$ python3 -q
>>> import numpy as np
>>> from numpy import linalg as LA
>>> np.set_printoptions(precision=2, suppress=True, linewidth=160)
>>> def rnd(a):
...     return np.round(a, 2) + 0
... 
>>> M = np.load("sample4.npy")
>>> print(M)
[[-3  0  3  0]
 [ 0 -2  0  2]
 [ 1  0  1  0]
 [ 0  2  0 -2]]
>>> # null space of dimension 1
>>> print(rnd(np.abs(LA.eigvals(M)).max()))
4.0
>>> print(LA.matrix_power(M, 4))
[[ 156    0  -96    0]
 [   0  128    0 -128]
 [ -32    0   28    0]
 [   0 -128    0  128]]
>>> print(M @ M)
[[12  0 -6  0]
 [ 0  8  0 -8]
 [-2  0  4  0]
 [ 0 -8  0  8]]
>>> B = np.array([[-6, 6], [0, 2], [4, 1], [-7, 9]])
>>> print(np.einsum("ij,ij->i", M, M))
[18  8  2  8]
>>> print(np.einsum("ik,kj->ij", M, B))
[[ 30 -15]
 [-14  14]
 [ -2   7]
 [ 14 -14]]
>>> print(np.einsum("ik,kj->ji", M, B))
[[ 30 -14  -2  14]
 [-15  14   7 -14]]
>>> print(np.vstack([M, B.T]).shape)
(6, 4)
>>> print(LA.matrix_rank(M @ B))
2
>>> print(np.einsum("ij->j", M))
[-2  0  4  0]
>>> theta = np.radians(45)
>>> r_ = np.eye(4)
>>> r_[3, 3] = r_[2, 2] = np.cos(theta)
>>> r_[3, 2], r_[2, 3] = -np.sin(theta), np.sin(theta)
>>> print(rnd(r_))
[[ 1.    0.    0.    0.  ]
 [ 0.    1.    0.    0.  ]
 [ 0.    0.    0.71  0.71]
 [ 0.    0.   -0.71  0.71]]
>>> B = M @ r_.T
>>> print(np.allclose(M @ M.T, B @ B.T))
True
>>> print(rnd(LA.det(r_)), rnd(np.trace(r_)))
1.0 3.41
>>> print(rnd(B))
[[-3.    0.    2.12 -2.12]
 [ 0.   -2.    1.41  1.41]
 [ 1.    0.    0.71 -0.71]
 [ 0.    2.   -1.41 -1.41]]
>>> arr = np.load("x.npy")
>>> print(arr)
[[-4.98 -6.72  8.06]
 [-2.1  -2.37  2.74]
 [ 2.36  3.58 -4.4 ]
 [ 0.68  0.93 -0.93]
 [ 1.4   2.04 -1.64]
 [-0.69 -1.1   1.25]
 [ 5.21  6.9  -8.28]
 [-0.11 -0.1   0.05]
 [ 3.75  4.56 -6.06]
 [-4.12 -4.89  6.24]
 [-1.39 -1.93  1.89]
 [-4.16 -6.02  6.65]
 [-2.49 -3.92  4.64]
 [-0.6  -1.74  1.19]
 [ 3.06  4.45 -4.81]
 [ 2.13  2.41 -3.54]
 [ 2.51  3.79 -4.62]]
>>> Ac = (arr - arr.mean(axis=0)) / arr.std(axis=0)
>>> print(rnd(Ac.std(axis=0)))
[1. 1. 1.]
>>> print(np.argwhere(np.abs(Ac) > 2))
[]
>>> beta = LA.lstsq(np.delete(Ac, 2, axis=1), Ac[:, 2])[0]
>>> print(rnd(beta))
[-0.59 -0.41]
>>> print(np.abs(beta).argmax())
0
>>> Ac = arr - arr.mean(axis=0)
>>> V = LA.svd(Ac)[2][:1]
>>> B = Ac - Ac @ V.T @ V
>>> print(rnd(LA.norm(B) / LA.norm(Ac)))
0.05
>>> print(rnd(B.std(axis=0)))
[0.19 0.23 0.17]
>>> print(rnd(np.diag(V.T @ V)))
[0.18 0.34 0.48]
>>> print(LA.norm(B, axis=1).round(6).argmax())
13
